$ python3 -q
>>> import numpy as np
>>> np.set_printoptions(precision=1, suppress=True, linewidth=200, legacy="1.25")
>>> M = np.load("arr.npy")
>>> M
array([[ 0,  0, 38],
       [ 0,  0, 38],
       [ 9, 72,  0],
       [ 3, 24,  0],
       [ 6, 48,  0],
       [ 0,  0, 65],
       [ 4, 32,  0],
       [ 0,  0, 38],
       [ 2, 16,  0],
       [ 0,  0,  2],
       [ 4, 32,  0],
       [ 0,  0, 38],
       [ 0,  0, 65],
       [ 0,  0, 29],
       [ 0,  0,  2],
       [ 7, 56,  0],
       [ 0,  0, 20],
       [ 0,  0,  2],
       [ 3, 24,  0],
       [ 0,  0, 38],
       [ 6, 48,  0],
       [ 7, 56,  0],
       [ 0,  0, 65],
       [ 4, 32,  0],
       [ 0,  0, 56],
       [ 0,  0, 29]])
>>> # row 1 repeats row 0
>>> labels = M[:, 1] > np.median(M[:, 1])
>>> u = M[labels].mean(axis=0) - M[~labels].mean(axis=0)
>>> labels.astype(int)
array([0, 0, 1, 1, 1, 0, 1, 0, 1, 0, 1, 0, 0, 0, 0, 1, 0, 0, 1, 0, 1, 1, 0, 1, 0, 0])
>>> np.argsort(-np.abs(u).round(6), kind="stable")
array([1, 2, 0])
>>> u
array([  5.,  40., -35.])
>>> ((M - M.mean(axis=0)) @ u > 0).astype(int)
array([0, 0, 1, 1, 1, 0, 1, 0, 1, 0, 1, 0, 0, 0, 0, 1, 0, 0, 1, 0, 1, 1, 0, 1, 0, 0])
>>> left, s, VT = np.linalg.svd(M)
>>> vecs = VT[:(s > 1e-8).sum()]
>>> rng = np.random.default_rng(8616)
>>> x = M[20] + 5 * M[7] + rng.integers(2) * np.eye(3)[1]
>>> x
array([  6.,  48., 190.])
>>> np.round(vecs.T @ vecs, 1) + 0
array([[0. , 0.1, 0. ],
       [0.1, 1. , 0. ],
       [0. , 0. , 1. ]])
>>> left, s, VT = np.linalg.svd(M)
>>> s.round(1) + 0
array([158.5, 144.4,   0. ])
>>> Y = left[:, :2] @ np.diag(s[:2]) @ VT[:2]
>>> np.linalg.matrix_rank(M, rtol=0.05)
2
>>> np.linalg.matrix_rank(Y)
2
>>> round(float(np.linalg.norm(M - Y) / np.linalg.norm(M)), 1)
0.0
>>> D = np.linalg.norm(M[:, None] - M[None], axis=-1)
>>> np.flatnonzero(D[16] < D.mean() / 2)
array([ 0,  1,  7,  9, 11, 13, 14, 16, 17, 19, 25])
>>> D[16].round(6).argsort(kind="stable")[:4]
array([16, 13, 25,  0])
>>> np.linalg.norm(M, axis=1)
array([38. , 38. , 72.6, 24.2, 48.4, 65. , 32.2, 38. , 16.1,  2. , 32.2, 38. , 65. , 29. ,  2. , 56.4, 20. ,  2. , 24.2, 38. , 48.4, 56.4, 65. , 32.2, 56. , 29. ])
>>> np.unravel_index(D.round(6).argmax(), D.shape)
(2, 5)
>>> D[:5, :5]
array([[ 0. ,  0. , 81.9, 45. , 61.5],
       [ 0. ,  0. , 81.9, 45. , 61.5],
       [81.9, 81.9,  0. , 48.4, 24.2],
       [45. , 45. , 48.4,  0. , 24.2],
       [61.5, 61.5, 24.2, 24.2,  0. ]])
>>> D[16]
array([18. , 18. , 75.3, 31.4, 52.3, 45. , 37.9, 18. , 25.7, 18. , 37.9, 18. , 45. ,  9. , 18. , 59.9,  0. , 18. , 31.4, 18. , 52.3, 59.9, 45. , 37.9, 36. ,  9. ])
>>> basis = M[[21, 25]].astype(float)
>>> for _ in range(5):
...     labels = np.linalg.norm(M[:, None] - basis, axis=-1).argmin(axis=1)
...     basis = np.array([M[labels == j].mean(axis=0) for j in range(2)])
... 
>>> labels
array([1, 1, 0, 0, 0, 1, 0, 1, 0, 1, 0, 1, 1, 1, 1, 0, 1, 1, 0, 1, 0, 0, 1, 0, 1, 1])
>>> np.bincount(labels)
array([11, 15])
>>> np.abs(basis[1] - basis[0]).argmax()
1
>>> F = np.array([[4.8, -1.0, -0.4],
...     [0.3, -0.1, -1.1],
...     [1.1, -0.6, -0.4],
...     [-1.6, -1.0, -0.1],
...     [2.3, -0.6, -0.4],
...     [1.6, -2.0, -0.5],
...     [-0.9, 0.7, 0.5],
...     [1.9, 1.3, 1.2],
...     [7.4, 0.2, -0.2],
...     [5.4, 0.6, -0.3]])
>>> # column 0 is much longer than the rest
>>> Y = M / np.sqrt((M ** 2).mean(axis=1, keepdims=True))
>>> M - M.mean(axis=1, keepdims=True)
array([[-12.7, -12.7,  25.3],
       [-12.7, -12.7,  25.3],
       [-18. ,  45. , -27. ],
       [ -6. ,  15. ,  -9. ],
       [-12. ,  30. , -18. ],
       [-21.7, -21.7,  43.3],
       [ -8. ,  20. , -12. ],
       [-12.7, -12.7,  25.3],
       [ -4. ,  10. ,  -6. ],
       [ -0.7,  -0.7,   1.3],
       [ -8. ,  20. , -12. ],
       [-12.7, -12.7,  25.3],
       [-21.7, -21.7,  43.3],
       [ -9.7,  -9.7,  19.3],
       [ -0.7,  -0.7,   1.3],
       [-14. ,  35. , -21. ],
       [ -6.7,  -6.7,  13.3],
       [ -0.7,  -0.7,   1.3],
       [ -6. ,  15. ,  -9. ],
       [-12.7, -12.7,  25.3],
       [-12. ,  30. , -18. ],
       [-14. ,  35. , -21. ],
       [-21.7, -21.7,  43.3],
       [ -8. ,  20. , -12. ],
       [-18.7, -18.7,  37.3],
       [ -9.7,  -9.7,  19.3]])
>>> Y[16]
array([0. , 0. , 1.7])
>>> np.linalg.matrix_rank(M - M.mean(axis=1, keepdims=True))
2
>>> Xc = (F - F.mean(axis=0)) / F.std(axis=0)
>>> Xc.std(axis=0)
array([1., 1., 1.])
>>> np.argwhere(np.abs(Xc) > 2)
array([[7, 2]])
>>> c = np.linalg.lstsq(np.delete(Xc, 1, axis=1), Xc[:, 1])[0]
>>> round(float(1 - np.var(Xc[:, 1] - np.delete(Xc, 1, axis=1) @ c)), 1)
0.4
>>> np.abs(c).argmax()
1
>>> basis = F[[4, 8]].astype(float)
>>> for _ in range(6):
...     labels = np.linalg.norm(F[:, None] - basis, axis=-1).argmin(axis=1)
...     basis = np.array([F[labels == j].mean(axis=0) for j in range(2)])
... 
>>> labels
array([1, 0, 0, 0, 0, 0, 0, 0, 1, 1])
>>> basis
array([[ 0.7, -0.3, -0.1],
       [ 5.9, -0.1, -0.3]])
>>> np.abs(basis[1] - basis[0]).argmax()
0
>>> basis[1] - basis[0]
array([ 5.2,  0.3, -0.2])
>>> np.bincount(labels)
array([7, 3])
>>> Q, Rm = np.linalg.qr(F)
>>> np.round(Q.T @ Q, 1) + 0
array([[1., 0., 0.],
       [0., 1., 0.],
       [0., 0., 1.]])
>>> np.trace(Q @ Q.T)
3.0
>>> Q.round(1) + 0
array([[-0.4, -0.3, -0.1],
       [ 0. ,  0. ,  0.7],
       [-0.1, -0.2,  0.1],
       [ 0.1, -0.3, -0.2],
       [-0.2, -0.2,  0.1],
       [-0.1, -0.6, -0.2],
       [ 0.1,  0.2, -0.1],
       [-0.2,  0.4, -0.5],
       [-0.7,  0.1,  0. ],
       [-0.5,  0.2,  0.2]])
>>> Q.shape, Rm.shape
((10, 3), (3, 3))
